$ python -q
>>> import numpy as np
>>> np.set_printoptions(precision=3, suppress=True, linewidth=140, sign=" ")
>>> E = np.loadtxt("block15.csv", delimiter=",")
>>> print(E)
[[ 472.  362.  367.  232.  396.  355.  391.  296.  250.]
 [ 362.  441.  366.  263.  392.  329.  376.  277.  236.]
 [ 367.  366.  490.  259.  361.  360.  402.  345.  202.]
 [ 232.  263.  259.  394.  309.  275.  325.  224.  170.]
 [ 396.  392.  361.  309.  497.  370.  422.  266.  239.]
 [ 355.  329.  360.  275.  370.  414.  382.  266.  145.]
 [ 391.  376.  402.  325.  422.  382.  582.  362.  264.]
 [ 296.  277.  345.  224.  266.  266.  362.  383.  219.]
 [ 250.  236.  202.  170.  239.  145.  264.  219.  225.]]
>>> U, sig, vt = np.linalg.svd(E, full_matrices=False)
>>> print(np.round(U.T @ U, 3) + 0)
[[ 1.  0.  0.  0.  0.  0.  0.  0.  0.]
 [ 0.  1.  0.  0.  0.  0.  0.  0.  0.]
 [ 0.  0.  1.  0.  0.  0.  0.  0.  0.]
 [ 0.  0.  0.  1.  0.  0.  0.  0.  0.]
 [ 0.  0.  0.  0.  1.  0.  0.  0.  0.]
 [ 0.  0.  0.  0.  0.  1.  0.  0.  0.]
 [ 0.  0.  0.  0.  0.  0.  1.  0.  0.]
 [ 0.  0.  0.  0.  0.  0.  0.  1.  0.]
 [ 0.  0.  0.  0.  0.  0.  0.  0.  1.]]
>>> (sig > 1e-8).sum()
np.int64(9)
>>> round(float(np.sqrt((sig ** 2).sum())), 3), np.round(np.linalg.norm(E), 3)
(2987.058, np.float64(2987.058))
>>> sig
array([ 2961.311,   224.09 ,   204.867,   175.885,   125.408,    91.676,    58.478,    49.248,     7.037])
>>> vec = np.ones(9)
>>> for _ in range(4):
...     vec = E @ vec
...     vec /= np.linalg.norm(vec)
...     print(round(vec @ E @ vec, 3))
... 
2961.185
2961.311
2961.311
2961.311
>>> print(vec)
[ 0.356  0.347  0.361  0.276  0.372  0.333  0.401  0.298  0.219]
>>> data = np.array([[4, 4, -4, 8, -4, 4, 8, 0],
...     [-4, -4, 4, -8, 4, -4, -8, 0],
...     [3, 3, -3, 6, -3, 3, 6, 0],
...     [1, 1, -1, 2, -1, 1, 2, 0],
...     [5, 5, -5, 10, -5, 5, 10, 0],
...     [-1, -1, 1, -2, 1, -1, -2, 0],
...     [-1, -1, 1, -2, 1, -1, -2, 0],
...     [2, 2, -2, 4, -2, 2, 4, 0]])
>>> data
array([[ 4,  4, -4,  8, -4,  4,  8,  0],
       [-4, -4,  4, -8,  4, -4, -8,  0],
       [ 3,  3, -3,  6, -3,  3,  6,  0],
       [ 1,  1, -1,  2, -1,  1,  2,  0],
       [ 5,  5, -5, 10, -5,  5, 10,  0],
       [-1, -1,  1, -2,  1, -1, -2,  0],
       [-1, -1,  1, -2,  1, -1, -2,  0],
       [ 2,  2, -2,  4, -2,  2,  4,  0]])
>>> U, sig, vt = np.linalg.svd(data, full_matrices=False)
>>> (sig > 1e-8).sum()
np.int64(1)
>>> np.allclose(U * sig @ vt, data)
True
>>> np.round(np.sqrt((sig ** 2).sum()), 3), round(float(np.linalg.norm(data)), 3)
(np.float64(30.806), 30.806)
>>> np.abs(vt[0])
array([ 0.277,  0.277,  0.277,  0.555,  0.277,  0.277,  0.555,  0.   ])
>>> np.round(U.T @ data @ vt.T, 3) + 0
array([[ 30.806,   0.   ,   0.   ,   0.   ,   0.   ,   0.   ,   0.   ,   0.   ],
       [  0.   ,   0.   ,   0.   ,   0.   ,   0.   ,   0.   ,   0.   ,   0.   ],
       [  0.   ,   0.   ,   0.   ,   0.   ,   0.   ,   0.   ,   0.   ,   0.   ],
       [  0.   ,   0.   ,   0.   ,   0.   ,   0.   ,   0.   ,   0.   ,   0.   ],
       [  0.   ,   0.   ,   0.   ,   0.   ,   0.   ,   0.   ,   0.   ,   0.   ],
       [  0.   ,   0.   ,   0.   ,   0.   ,   0.   ,   0.   ,   0.   ,   0.   ],
       [  0.   ,   0.   ,   0.   ,   0.   ,   0.   ,   0.   ,   0.   ,   0.   ],
       [  0.   ,   0.   ,   0.   ,   0.   ,   0.   ,   0.   ,   0.   ,   0.   ]])
>>> np.round(sig / sig[0], 3) + 0
array([ 1.,  0.,  0.,  0.,  0.,  0.,  0.,  0.])
>>> U.shape, sig.shape, vt.shape
((8, 8), (8,), (8, 8))
>>> sig.round(3) + 0
array([ 30.806,   0.   ,   0.   ,   0.   ,   0.   ,   0.   ,   0.   ,   0.   ])
>>> def softmax(z):
...     e = np.exp(z - z.max(axis=-1, keepdims=True))
...     return e / e.sum(axis=-1, keepdims=True)
... 
>>> print(np.round(softmax(10 * data[6]), 3) + 0)
[ 0.   0.   0.5  0.   0.5  0.   0.   0. ]
>>> softmax(data[6])
array([ 0.047,  0.047,  0.348,  0.017,  0.348,  0.047,  0.017,  0.128])
>>> print(softmax(data).sum(axis=1))
[ 1.  1.  1.  1.  1.  1.  1.  1.]
>>> softmax(data[6] + 5)
array([ 0.047,  0.047,  0.348,  0.017,  0.348,  0.047,  0.017,  0.128])
>>> S = data @ data.T / np.sqrt(8)
>>> np.round(softmax(S), 3) + 0
array([[ 0.  ,  0.  ,  0.  ,  0.  ,  1.  ,  0.  ,  0.  ,  0.  ],
       [ 0.  ,  1.  ,  0.  ,  0.  ,  0.  ,  0.  ,  0.  ,  0.  ],
       [ 0.  ,  0.  ,  0.  ,  0.  ,  1.  ,  0.  ,  0.  ,  0.  ],
       [ 0.01,  0.  ,  0.  ,  0.  ,  0.99,  0.  ,  0.  ,  0.  ],
       [ 0.  ,  0.  ,  0.  ,  0.  ,  1.  ,  0.  ,  0.  ,  0.  ],
       [ 0.  ,  1.  ,  0.  ,  0.  ,  0.  ,  0.  ,  0.  ,  0.  ],
       [ 0.  ,  1.  ,  0.  ,  0.  ,  0.  ,  0.  ,  0.  ,  0.  ],
       [ 0.  ,  0.  ,  0.  ,  0.  ,  1.  ,  0.  ,  0.  ,  0.  ]])
>>> softmax(S).round(6).argmax(axis=1)
array([ 4,  1,  4,  4,  4,  1,  1,  4])
>>> np.round(softmax(S + np.triu(np.full(S.shape, -np.inf), 1)), 3) + 0
array([[ 1.  ,  0.  ,  0.  ,  0.  ,  0.  ,  0.  ,  0.  ,  0.  ],
       [ 0.  ,  1.  ,  0.  ,  0.  ,  0.  ,  0.  ,  0.  ,  0.  ],
       [ 1.  ,  0.  ,  0.  ,  0.  ,  0.  ,  0.  ,  0.  ,  0.  ],
       [ 0.99,  0.  ,  0.01,  0.  ,  0.  ,  0.  ,  0.  ,  0.  ],
       [ 0.  ,  0.  ,  0.  ,  0.  ,  1.  ,  0.  ,  0.  ,  0.  ],
       [ 0.  ,  1.  ,  0.  ,  0.  ,  0.  ,  0.  ,  0.  ,  0.  ],
       [ 0.  ,  1.  ,  0.  ,  0.  ,  0.  ,  0.  ,  0.  ,  0.  ],
       [ 0.  ,  0.  ,  0.  ,  0.  ,  1.  ,  0.  ,  0.  ,  0.  ]])
